% python3 -q
>>> import numpy as np
>>> import numpy.linalg as la
>>> np.set_printoptions(precision=1, suppress=True, linewidth=140)
>>> def rnd(a):
...     return np.round(a, 1) + 0
... 
>>> mat = np.array([[-0.4, 1.5, 0.5, -1.7, 1.2, -2.5],
...     [-0.2, -1.1, 0.5, -1.3, -0.9, -0.3],
...     [-0.6, 1.7, -1.0, 1.2, 0.3, 1.0],
...     [-0.6, -0.3, 0.9, 0.3, 0.2, 0.2],
...     [-1.9, -0.3, 0.5, 0.3, 2.0, -0.7],
...     [0.4, 0.5, -1.7, 0.1, -0.3, 1.2],
...     [0.2, 0.3, 0.3, 1.2, 0.0, -0.1]])
>>> rng = np.random.default_rng(603410)
>>> mat[6] = mat[5] + 0.1 * rng.normal(size=6)
>>> rnd(mat)
array([[-0.4,  1.5,  0.5, -1.7,  1.2, -2.5],
       [-0.2, -1.1,  0.5, -1.3, -0.9, -0.3],
       [-0.6,  1.7, -1. ,  1.2,  0.3,  1. ],
       [-0.6, -0.3,  0.9,  0.3,  0.2,  0.2],
       [-1.9, -0.3,  0.5,  0.3,  2. , -0.7],
       [ 0.4,  0.5, -1.7,  0.1, -0.3,  1.2],
       [ 0.5,  0.5, -1.7, -0.1, -0.1,  1.2]])
>>> C2 = mat.T @ mat
>>> la.matrix_rank(C2)
np.int64(6)
>>> np.allclose(C2, C2.T)
True
>>> rnd(la.eigvalsh(C2)[::-1])
array([21.5, 11.2,  7.7,  2.3,  0.8,  0.1])
>>> proj = mat @ la.solve(mat.T @ mat, mat.T)
>>> np.allclose(proj @ proj, proj)
True
>>> rnd(proj)
array([[ 1. ,  0. ,  0. ,  0. ,  0. , -0.1,  0. ],
       [ 0. ,  1. ,  0. ,  0. ,  0. ,  0.1, -0.1],
       [ 0. ,  0. ,  1. ,  0.1,  0. ,  0.1, -0.1],
       [ 0. ,  0. ,  0.1,  0.9,  0. , -0.2,  0.2],
       [ 0. ,  0. ,  0. ,  0. ,  1. ,  0. ,  0. ],
       [-0.1,  0.1,  0.1, -0.2,  0. ,  0.4,  0.4],
       [ 0. , -0.1, -0.1,  0.2,  0. ,  0.4,  0.7]])
>>> out = np.array([[-3, -2], [2, -2], [-4, 2], [0, 0], [0, 0], [4, -2]])
>>> out @ mat
Traceback (most recent call last):
  File "<python-input-16>", line 1, in <module>
    out @ mat
    ~~~~^~~~~
ValueError: matmul: Input operand 1 has a mismatch in its core dimension 0, with gufunc signature (n?,k),(k,m?)->(n?,m?) (size 7 is different from 2)
>>> rnd(np.einsum("ij->j", mat))
array([-2.8,  2.5, -2. , -1.2,  2.4,  0.1])
>>> rnd(out.T @ mat.T)
array([[-7.8, -4.8, 13.2, -1.6,  0.3, 11.4, 11.1],
       [ 3.8,  4.2, -6.2,  3.2,  6.8, -7.6, -7.7]])
>>> rnd(mat @ out)
array([[-7.8,  3.8],
       [-4.8,  4.2],
       [13.2, -6.2],
       [-1.6,  3.2],
       [ 0.3,  6.8],
       [11.4, -7.6],
       [11.1, -7.7]])
>>> rnd(la.norm(mat, axis=1))
array([3.6, 2. , 2.6, 1.2, 2.9, 2.2, 2.2])
>>> rnd(la.norm(mat, 2))
np.float64(4.6)
>>> rnd(la.norm(mat) ** 2 / la.norm(mat, 2) ** 2)
np.float64(2.0)
>>> rnd(la.norm(mat, 1)), rnd(la.norm(mat, np.inf))
(np.float64(7.1), np.float64(7.8))
>>> rnd(la.norm(mat, "nuc"))
np.float64(13.5)
>>> x = np.array([0, 0, -1, 0, -2, 2])
>>> target = mat @ x
>>> rnd(target)
array([-7.9,  0.7,  2.4, -0.9, -5.9,  4.7,  4.4])
>>> rnd(la.solve(mat.T @ mat, mat.T @ target))
array([ 0.,  0., -1.,  0., -2.,  2.])
>>> rnd(la.lstsq(mat, target)[0])
array([ 0.,  0., -1.,  0., -2.,  2.])
>>> target = target + 0.1 * rng.normal(size=7)
>>> rnd(target)
array([-7.8,  0.7,  2.3, -0.9, -5.9,  4.7,  4.4])
>>> coef, *_ = la.lstsq(mat, target)
>>> rnd(mat.T @ (target - mat @ coef))
array([0., 0., 0., 0., 0., 0.])
>>> rnd(la.norm(target - mat @ coef))
np.float64(0.0)
>>> E = np.array([[2, 1, -3, 1], [1, 2, 1, -3], [-3, 1, 2, 1], [1, -3, 1, 2]])
>>> # equal to its transpose
>>> out = np.array([[3, 2], [0, 0], [2, 1], [2, 2]])
>>> np.einsum("ik,kj->ij", E, out)
array([[ 2,  3],
       [-1, -3],
       [-3, -2],
       [ 9,  7]])
>>> np.einsum("ik,kj->ji", E, out)
array([[ 2, -1, -3,  9],
       [ 3, -3, -2,  7]])
>>> ev, vecs = la.eigh(E)
>>> x = np.array([-9, -3, 7, -2])
>>> rnd(la.eigvalsh(E[1:, 1:]))
array([-1.6,  2.6,  5. ])
>>> np.abs(E).sum(axis=1).max(), rnd(np.abs(ev).max())
(np.int64(7), np.float64(5.0))
>>> x @ E @ x
np.int64(648)
>>> rnd(x @ E @ x / (x @ x)), rnd(ev[0]), rnd(ev[-1])
(np.float64(4.5), np.float64(-3.0), np.float64(5.0))
>>> ev, vecs = la.eig(E)
>>> rnd(np.sort(la.eigvals(E.T)))
array([-3.,  1.,  5.,  5.])
>>> rnd(ev)
array([-3.,  5.,  1.,  5.])
>>> rnd(np.prod(ev))
np.float64(-75.0)
>>> M = np.load("m.npy")
>>> M
array([[ 5,  6,  7,  8,  9, 10],
       [11, 12, 13, 14, 15, 16],
       [17, 18, 19, 20, 21, 22],
       [23, 24, 25, 26, 27, 28],
       [29, 30, 31, 32, 33, 34],
       [35, 36, 37, 38, 39, 40],
       [41, 42, 43, 44, 45, 46],
       [47, 48, 49, 50, 51, 52],
       [53, 54, 55, 56, 57, 58],
       [59, 60, 61, 62, 63, 64],
       [65, 66, 67, 68, 69, 70]])
>>> left, sigma, Vt = la.svd(M)
>>> np.argmax(sigma[:-1] / (sigma[1:] + 1e-6)) + 1
np.int64(2)
>>> out = left[:, :2] @ np.diag(sigma[:2]) @ Vt[:2]
>>> la.matrix_rank(out)
np.int64(2)
>>> f = np.array([-5, 2, 3])
>>> np.convolve(M[3], f)
array([-115,  -74,   -8,   -8,   -8,   -8,  137,   84])
>>> r = la.matrix_rank(M)
>>> r
np.int64(2)
>>> ns = la.svd(M)[2][r:].T
>>> la.matrix_rank(M.T @ M), la.matrix_rank(M @ M.T)
(np.int64(2), np.int64(2))
>>> np.allclose(M @ ns, 0)
True
>>> [round(float(x), 1) for x in la.svd(M, compute_uv=False)[:3]]
[341.7, 6.3, 0.0]
>>> rnd(la.norm(M, 2) / la.norm(M))
np.float64(1.0)
>>> la.matrix_rank(M, rtol=0.1)
np.int64(1)
>>> np.argsort(-la.norm(M, axis=0).round(6), kind="stable")[:3]
array([5, 4, 3])
>>> T = np.stack([M, 4 * M, M[::-1]])
>>> T.shape
(3, 11, 6)
>>> la.matrix_rank(T)
array([2, 2, 2])
>>> F = rng.normal(size=(26, 7))
>>> F = 10 * F / la.norm(F, axis=1, keepdims=True)
>>> rnd(F)
array([[-3. , -3.9,  2.3, -7. ,  1.1,  3.9,  2.2],
       [-1. ,  2.8, -1.3,  0.8, -6. ,  3. , -6.6],
       [ 2.7,  4.5, -6.5,  0.2, -2.2, -4.8,  1.6],
       [-1.2, -1.2, -6.4,  0.5,  6.1,  3.5,  2.6],
       [ 1.5,  5.2, -3.3, -1.3,  1.8,  0.1, -7.4],
       [ 5.4,  6.1, -3.6,  1.4, -1.6, -3.2, -2.3],
       [ 6.6, -0.5, -1.9,  0.5, -0.5, -3.1,  6.5],
       [ 2.8,  1.3, -4.8, -6.7,  1.5,  3.7,  2.4],
       [ 1. , -1.6,  0.1,  8.7,  1.8, -0.8,  4.1],
       [-2.6, -4.1, -1.1, -3.1,  6.4,  0.3,  4.9],
       [ 1.3, -2. , -2.4, -1.4,  8.7, -3. , -1.4],
       [ 8.1,  0.2, -0.8, -0.4,  3.6, -1.7, -4.1],
       [ 0.7, -6.9, -2.8, -0.1,  0. ,  0.9,  6.5],
       [ 1.6, -5.5,  4.7, -4.3,  1.4, -4.3, -2.6],
       [-0.1,  6.4,  3.4,  4.3, -4.2, -2.4,  2.2],
       [-0.7,  2.4,  1.2,  6.6, -4.6,  4.3, -3.1],
       [-2.6, -4.6, -4.1, -4.3, -0.3, -6. ,  1. ],
       [-4.8,  0.2,  0.2, -4.9,  5.2, -0.8,  5.1],
       [-1.3,  1.5,  7.8, -3.3, -3.5,  2.4, -2.5],
       [ 1.9,  1.5,  6.4,  6.2, -0.4,  2.2,  3.1],
       [-2.4, -4. ,  2.1,  3. ,  3.2,  7.2,  1.6],
       [ 3.4, -0.9, -4.4, -1.8, -1.5,  7. ,  3.7],
       [-3.7,  5.5, -4.9, -1.3, -2.8,  4.7,  0.7],
       [ 8. , -3.6,  2. , -3.1, -2.7, -0.7, -1.5],
       [ 2.9,  5.8, -0.3,  4.8, -1.2, -5.2,  2.7],
       [-4.1, -7.1,  4.1, -0.5, -0.1,  0.3, -3.9]])
>>> D = la.norm(F[:, None] - F[None], axis=-1)
>>> np.unravel_index(D.round(6).argmax(), D.shape)
(np.int64(0), np.int64(24))
>>> rnd(D[:5, :5])
array([[ 0. , 15.9, 17.9, 13. , 16.6],
       [15.9,  0. , 13.7, 16.5,  9.5],
       [17.9, 13.7,  0. , 13.6, 11.7],
       [13. , 16.5, 13.6,  0. , 13.8],
       [16.6,  9.5, 11.7, 13.8,  0. ]])
>>> rnd(la.norm(F, axis=1))
array([10., 10., 10., 10., 10., 10., 10., 10., 10., 10., 10., 10., 10., 10., 10., 10., 10., 10., 10., 10., 10., 10., 10., 10., 10., 10.])
>>> D.mean(axis=1).argmax()
np.int64(18)
>>> proj = F @ la.solve(F.T @ F, F.T)
>>> rnd(la.eigvalsh(proj))
array([0., 0., 0., 0., 0., 0., 0., 0., 0., 0., 0., 0., 0., 0., 0., 0., 0., 0., 0., 1., 1., 1., 1., 1., 1., 1.])
>>> idx = F[:, 2] > np.median(F[:, 2])
>>> f = F[idx].mean(axis=0) - F[~idx].mean(axis=0)
>>> idx.astype(int)
array([1, 0, 0, 0, 0, 0, 0, 0, 1, 0, 0, 1, 0, 1, 1, 1, 0, 1, 1, 1, 1, 0, 0, 1, 1, 1])
>>> np.argsort(-np.abs(f).round(6), kind="stable")
array([2, 3, 1, 4, 6, 0, 5])
>>> rnd((((F - F.mean(axis=0)) @ f > 0) == idx).mean())
np.float64(0.9)
>>> ((F - F.mean(axis=0)) @ f > 0).astype(int)
array([1, 1, 0, 0, 0, 0, 0, 0, 1, 0, 0, 0, 0, 1, 1, 1, 0, 0, 1, 1, 1, 0, 0, 1, 1, 1])
>>> out = F + rng.integers(-2, 3, (26, 4)) @ rng.integers(-2, 3, (4, 7))
>>> rnd(out)
array([[ -4. , -10.9,   2.3,  -7. ,  -0.9,   4.9,   2.2],
       [  1. ,  -5.2,   6.7,  -5.2, -14. ,   7. , -18.6],
       [  0.7,   3.5,  -6.5,  -0.8,  -4.2,  -3.8,   3.6],
       [ -2.2,  -5.2, -12.4,   4.5,  -0.9,   9.5,   2.6],
       [ -3.5,   4.2,  -3.3,  -3.3,   1.8,  -0.9,   0.6],
       [  4.4,  14.1,   2.4,  -4.6,  -0.6,  -5.2,  -2.3],
       [  0.6,   2.5,   4.1,  -7.5,  -2.5,  -4.1,  12.5],
       [  2.8,   0.3,   5.2, -14.7,   2.5,   0.7,  -1.6],
       [  1. ,  -3.6,  -7.9,  14.7,  -4.2,   5.2,   4.1],
       [ -3.6,  -3.1,   8.9, -12.1,   4.4,  -0.7,   0.9],
       [  2.3,   4. ,  -6.4,   1.6,   7.7,  -1. ,  -1.4],
       [ 10.1,   7.2,   3.2,  -3.4,   4.6,  -2.7,  -8.1],
       [ -1.3,  -7.9,  -0.8,  -2.1,   3. ,  -2.1,  10.5],
       [ -0.4,  -7.5,  12.7, -12.3,  -4.6,  -2.3,  -6.6],
       [ -4.1,   5.4,   7.4,  -0.7,  -5.2,  -3.4,   6.2],
       [ -1.7,   6.4,  -2.8,   9.6,  -0.6,   2.3,   2.9],
       [ -2.6,   2.4,  -8.1,  -1.3,   2.7,  -7. ,   5. ],
       [ -2.8,  -2.8,  -1.8,  -2.9,  -0.8,   4.2,  -0.9],
       [ -0.3,   8.5,   5.8,  -2.3,  -6.5,   5.4,  -4.5],
       [  1.9,   6.5,   8.4,   4.2,   0.6,   1.2,   3.1],
       [ -4.4,   0. ,   4.1,   0. ,   2.2,   7.2,   3.6],
       [  5.4,   3.1, -10.4,   3.2,  -4.5,  11. ,   1.7],
       [ -4.7,   2.5,   5.1, -10.3,  -7.8,   5.7,  -5.3],
       [ 11. ,  -7.6,  -8. ,   6.9,  -1.7,   1.3,  -1.5],
       [  3.9,  -2.2,   5.7,   0.8,  -3.2,  -5.2,  -3.3],
       [ -7.1,   0.9,   2.1,  -0.5,   2.9,  -1.7,   4.1]])
>>> la.matrix_rank(out - F, tol=1e-8)
np.int64(4)
>>> rnd(la.svd(out - F, compute_uv=False))
array([41.7, 32.4, 19.7, 16.7,  0. ,  0. ,  0. ])
>>> C = np.array([[0.8, -1.9, 0.1, -0.3, 0.7], [-0.4, -0.2, 1.0, 0.5, 1.1]])
>>> feats = np.array([[1, 5],
...     [2, 0],
...     [0, 1],
...     [2, 5],
...     [1, 3],
...     [2, 3],
...     [2, 5],
...     [5, 0],
...     [5, 5],
...     [3, 1],
...     [2, 1],
...     [3, 4],
...     [1, 3],
...     [4, 1],
...     [2, 2],
...     [1, 3],
...     [2, 1],
...     [1, 2],
...     [5, 5],
...     [5, 0],
...     [1, 1],
...     [4, 5]]) @ C + 0.1 * rng.normal(size=(22, 5))
>>> rnd(feats)
array([[ -1.2,  -2.8,   5.1,   2.3,   6.3],
       [  1.6,  -3.7,   0.1,  -0.6,   1.5],
       [ -0.4,  -0.3,   1. ,   0.4,   0.9],
       [ -0.4,  -4.8,   5.3,   2. ,   6.7],
       [ -0.5,  -2.5,   3.2,   1. ,   3.9],
       [  0.4,  -4.3,   3.2,   1.1,   4.6],
       [ -0.4,  -5.1,   5. ,   1.9,   6.9],
       [  4.3,  -9.5,   0.4,  -1.5,   3.6],
       [  1.8, -10.5,   5.6,   0.9,   9.2],
       [  2.1,  -5.8,   1.4,  -0.4,   3.2],
       [  1.1,  -4.1,   1.2,  -0.1,   2.3],
       [  0.7,  -6.6,   4.3,   1. ,   6.5],
       [ -0.4,  -2.5,   3. ,   1.2,   3.8],
       [  2.9,  -7.9,   1.3,  -0.7,   3.9],
       [  0.8,  -4.3,   2.1,   0.2,   3.5],
       [ -0.4,  -2.4,   3.1,   1.3,   4.1],
       [  1.2,  -4. ,   1.2,   0.1,   2.4],
       [  0. ,  -2.3,   2.2,   0.6,   2.9],
       [  2.1, -10.4,   5.4,   1. ,   8.9],
       [  4. ,  -9.6,   0.5,  -1.5,   3.6],
       [  0.4,  -2.2,   1.2,   0.3,   1.8],
       [  1.3,  -8.8,   5.4,   1.3,   8.1]])
>>> D = la.norm(feats[:, None] - feats[None], axis=-1)
>>> rnd(D[20])
array([ 6.5,  2.5,  2.2,  7.2,  3.2,  4.2,  7.2,  8.8, 12.1,  4.4,  2.2,  7.2,  3. ,  6.7,  2.9,  3.3,  2.1,  1.6, 11.8,  8.7,  0. , 10.1])
>>> rnd(la.norm(feats, axis=1))
array([ 8.9,  4.4,  1.5, 10. ,  5.7,  7.2, 10.1, 11.2, 15.2,  7.2,  5. , 10.3,  5.6,  9.4,  6. ,  5.8,  5. ,  4.4, 14.9, 11.1,  3.1, 13.2])
>>> rnd(D[:5, :5])
array([[0. , 8.1, 7.5, 2.3, 3.4],
       [8.1, 0. , 4.2, 8.1, 4.9],
       [7.5, 4.2, 0. , 8.7, 4.4],
       [2.3, 8.1, 8.7, 0. , 4.3],
       [3.4, 4.9, 4.4, 4.3, 0. ]])
>>> la.matrix_rank(D ** 2)
np.int64(7)
>>> x = np.array([-1, 2, 2, 2, 0])
>>> h1 = np.maximum(feats @ x, 0)
>>> rnd(feats * (h1 > 1e-9)[:, None])
array([[-1.2, -2.8,  5.1,  2.3,  6.3],
       [ 0. ,  0. ,  0. ,  0. ,  0. ],
       [-0.4, -0.3,  1. ,  0.4,  0.9],
       [-0.4, -4.8,  5.3,  2. ,  6.7],
       [-0.5, -2.5,  3.2,  1. ,  3.9],
       [ 0. ,  0. ,  0. ,  0. ,  0. ],
       [-0.4, -5.1,  5. ,  1.9,  6.9],
       [ 0. ,  0. ,  0. ,  0. ,  0. ],
       [ 0. ,  0. ,  0. ,  0. ,  0. ],
       [ 0. ,  0. ,  0. ,  0. ,  0. ],
       [ 0. ,  0. ,  0. ,  0. ,  0. ],
       [ 0. ,  0. ,  0. ,  0. ,  0. ],
       [-0.4, -2.5,  3. ,  1.2,  3.8],
       [ 0. ,  0. ,  0. ,  0. ,  0. ],
       [ 0. ,  0. ,  0. ,  0. ,  0. ],
       [-0.4, -2.4,  3.1,  1.3,  4.1],
       [ 0. ,  0. ,  0. ,  0. ,  0. ],
       [ 0. , -2.3,  2.2,  0.6,  2.9],
       [ 0. ,  0. ,  0. ,  0. ,  0. ],
       [ 0. ,  0. ,  0. ,  0. ,  0. ],
       [ 0. ,  0. ,  0. ,  0. ,  0. ],
       [ 0. ,  0. ,  0. ,  0. ,  0. ]])
>>> rnd(feats.T @ h1)
array([ -22.6, -108.5,  144.4,   58.6,  183.1])
>>> rnd(np.maximum(feats @ x, 0) - np.maximum(-feats @ x, 0))
array([ 10.4, -10.1,   2.6,   5.2,   4. ,  -0.6,   4.1, -25.6,  -9.7, -11.9,  -7.2,  -3.3,   3.8, -17.4,  -4.5,   4.5,  -6.6,   1. , -10. ,
       -25.2,  -1.7,  -5.4])
>>> rnd(np.maximum(feats @ (3 * x), 0))
array([31.3,  0. ,  7.7, 15.7, 12. ,  0. , 12.4,  0. ,  0. ,  0. ,  0. ,  0. , 11.5,  0. ,  0. , 13.5,  0. ,  3. ,  0. ,  0. ,  0. ,  0. ])
>>> rnd(h1)
array([10.4,  0. ,  2.6,  5.2,  4. ,  0. ,  4.1,  0. ,  0. ,  0. ,  0. ,  0. ,  3.8,  0. ,  0. ,  4.5,  0. ,  1. ,  0. ,  0. ,  0. ,  0. ])
